$ python -q
>>> import numpy as np
>>> from numpy import linalg as LA
>>> np.set_printoptions(precision=3, suppress=True, linewidth=160, legacy="1.25")
>>> feats = np.loadtxt("data.csv", delimiter=",")
>>> feats
array([[-2.061, -0.568, -1.297,  1.493,  0.569],
       [-0.568,  0.944,  1.725,  1.725, -1.027],
       [-1.297,  1.725, -0.363, -1.304,  0.717],
       [ 1.493,  1.725, -1.304,  1.302,  0.605],
       [ 0.569, -1.027,  0.717,  0.605,  2.178]])
>>> w, V = LA.eigh(feats)
>>> LA.svd(feats, compute_uv=False)
array([3.   , 3.   , 3.   , 2.999, 2.   ])
>>> round(w.sum(), 3), np.trace(feats)
(2.0, 2.0)
>>> w
array([-3.   , -2.999,  2.   ,  3.   ,  3.   ])
>>> np.round(LA.eigvalsh(feats + -2 * np.eye(5)), 3) + 0
array([-5.   , -4.999,  0.   ,  1.   ,  1.   ])
>>> Y = np.array([[1, -3], [-1, 5], [3, 0], [-4, -1], [0, 1]])
>>> Y.T @ feats.T
array([[-11.356,  -3.237,   1.105,  -9.352,   1.327],
       [  2.419,   3.672,  14.537,   3.449,  -5.269]])
>>> LA.matrix_rank(np.vstack([feats, Y.T]))
5
>>> Y = LA.inv(feats)
>>> np.allclose(Y, feats.T)
False
>>> round(LA.cond(feats), 3)
1.5
>>> LA.inv(Y)
array([[-2.061, -0.568, -1.297,  1.493,  0.569],
       [-0.568,  0.944,  1.725,  1.725, -1.027],
       [-1.297,  1.725, -0.363, -1.304,  0.717],
       [ 1.493,  1.725, -1.304,  1.302,  0.605],
       [ 0.569, -1.027,  0.717,  0.605,  2.178]])
>>> round(float(LA.det(feats[::-1])), 3)
161.985
>>> np.poly(feats)
array([   1.   ,   -2.   ,  -17.999,   35.998,   80.99 , -161.985])
>>> round(LA.eigvals(feats).sum().real, 3)
2.0
>>> np.einsum("ii->", feats)
2.0
>>> round(float(np.einsum("ij,ji->", feats, feats)), 3)
39.998
>>> rng = np.random.default_rng(150)
>>> lab = rng.permutation(5)
>>> lab
array([2, 3, 0, 4, 1])
>>> Y = feats[lab][:, lab]
>>> round(LA.det(Y), 3), np.round(LA.det(feats[lab]), 3)
(161.985, -161.985)
>>> arr = np.load("w.npy")
>>> arr
array([[-1.238, -4.916,  5.503,  0.55 ],
       [-0.949,  2.598, -4.717,  1.838],
       [ 0.229,  0.503, -8.522, -1.8  ],
       [-0.172,  0.72 ,  7.156,  1.453],
       [-0.702,  3.655, -3.136,  0.707],
       [ 0.493, -1.574, -3.453,  1.648],
       [ 0.341, -0.723, -0.475,  0.889],
       [-0.242,  0.084, -4.37 , -0.125],
       [-0.166, -3.009, -5.226, -1.354],
       [-1.449,  2.661,  6.469,  1.885],
       [-0.142, -1.926,  2.084, -0.309],
       [ 0.052,  2.041, -2.772,  0.632],
       [-0.065, -0.602,  0.669, -0.326],
       [ 0.313, -0.344,  4.196, -0.251],
       [-0.063, -3.583,  2.133, -1.673],
       [ 0.39 ,  0.707, -5.981,  0.478],
       [-0.534,  1.981,  5.305,  0.588],
       [-0.216,  1.577,  6.559, -2.064],
       [ 0.882,  3.434, -1.803,  0.485],
       [-0.434, -3.102,  3.911,  0.581],
       [ 0.85 ,  4.128, -3.413,  1.753]])
>>> cent = arr[[2, 8]].astype(float)
>>> for _ in range(3):
...     lab = LA.norm(arr[:, None] - cent, axis=-1).argmin(axis=1)
...     cent = np.array([arr[lab == j].mean(axis=0) for j in range(2)])
... 
>>> lab
array([1, 0, 0, 1, 0, 0, 0, 0, 0, 1, 1, 0, 1, 1, 1, 0, 1, 1, 0, 1, 0])
>>> np.bincount(lab)
array([11, 10])
>>> cent[1] - cent[0]
array([-0.507, -1.83 ,  8.386, -0.425])
>>> lab = arr[:, 2] > np.median(arr[:, 2])
>>> r0 = arr[lab].mean(axis=0) - arr[~lab].mean(axis=0)
>>> ((arr - arr.mean(axis=0)) @ r0 > 0).astype(int)
array([1, 0, 0, 1, 0, 0, 0, 0, 0, 1, 1, 0, 1, 1, 1, 0, 1, 1, 0, 1, 0])
>>> lab.astype(int)
array([1, 0, 0, 1, 0, 0, 0, 0, 0, 1, 1, 0, 1, 1, 1, 0, 1, 1, 0, 1, 0])
>>> r0
array([-0.507, -1.83 ,  8.386, -0.425])
>>> Xc = arr - arr.mean(axis=0)
>>> Uu, s, vt = LA.svd(Xc, full_matrices=False)
>>> (np.sign(Uu[:, 0]) == np.sign(Uu[0, 0])).astype(int)
array([1, 0, 0, 1, 0, 0, 0, 0, 0, 1, 1, 0, 1, 1, 1, 0, 1, 1, 0, 1, 0])
>>> LA.matrix_rank(Xc)
4
>>> A = np.load("mat.npy")
>>> A
array([[-1.458, -0.357, -1.147,  0.382,  0.246,  0.476],
       [ 0.364, -1.452, -0.439, -1.232,  0.174, -0.13 ],
       [ 1.002, -0.205, -0.838,  0.595, -1.008,  0.939],
       [-0.182,  0.987, -0.068, -1.32 , -0.067,  1.114],
       [-0.547,  0.245, -0.273, -0.469, -1.549, -0.973],
       [-0.638, -0.829,  1.308,  0.136, -0.699,  0.83 ]])
>>> G = A.T @ A
>>> round(np.trace(G), 3), round(float((A ** 2).sum()), 3)
(24.0, 24.0)
>>> LA.matrix_rank(G)
6
>>> np.allclose(G, G.T)
True
>>> (A @ A.T).shape
(6, 6)
>>> np.diag(G)
array([4., 4., 4., 4., 4., 4.])
>>> J = np.load("run16.npy")
>>> J
array([[ 0,  3, -1,  3],
       [ 0,  0,  1, -3],
       [ 0,  0,  0, -2],
       [ 0,  0,  0,  0]])
>>> # triangular: eigenvalues sit on the diagonal
>>> lab = rng.permutation(6)
>>> lab
array([4, 3, 5, 2, 0, 1])
>>> Y = A[lab][:, lab]
>>> round(LA.det(Y), 3), np.round(LA.det(A[lab]), 3)
(-64.0, -64.0)
>>> Y
array([[-1.549, -0.469, -0.973, -0.273, -0.547,  0.245],
       [-0.067, -1.32 ,  1.114, -0.068, -0.182,  0.987],
       [-0.699,  0.136,  0.83 ,  1.308, -0.638, -0.829],
       [-1.008,  0.595,  0.939, -0.838,  1.002, -0.205],
       [ 0.246,  0.382,  0.476, -1.147, -1.458, -0.357],
       [ 0.174, -1.232, -0.13 , -0.439,  0.364, -1.452]])
>>> np.diag(Y)
array([-1.549, -1.32 ,  0.83 , -0.838, -1.458, -1.452])
>>> np.allclose(Y, A)
False
>>> round(float(np.trace(Y)), 3)
-5.787
>>> np.sort(np.abs(LA.eigvals(Y)))
array([2., 2., 2., 2., 2., 2.])
>>> vec = np.array([7, 2, -7, 8, 3, 8])
>>> target = Y @ vec
>>> coef, lr = np.zeros(6), 1 / LA.norm(Y, 2) ** 2
>>> for i in range(15):
...     coef -= lr * Y.T @ (Y @ coef - target)
...     if i % 5 == 0: print(i, round(LA.norm(Y @ coef - target), 3))
... 
0 0.0
5 0.0
10 0.0
>>> np.round(LA.cond(Y), 3)
1.0
>>> coef
array([ 7.,  2., -7.,  8.,  3.,  8.])
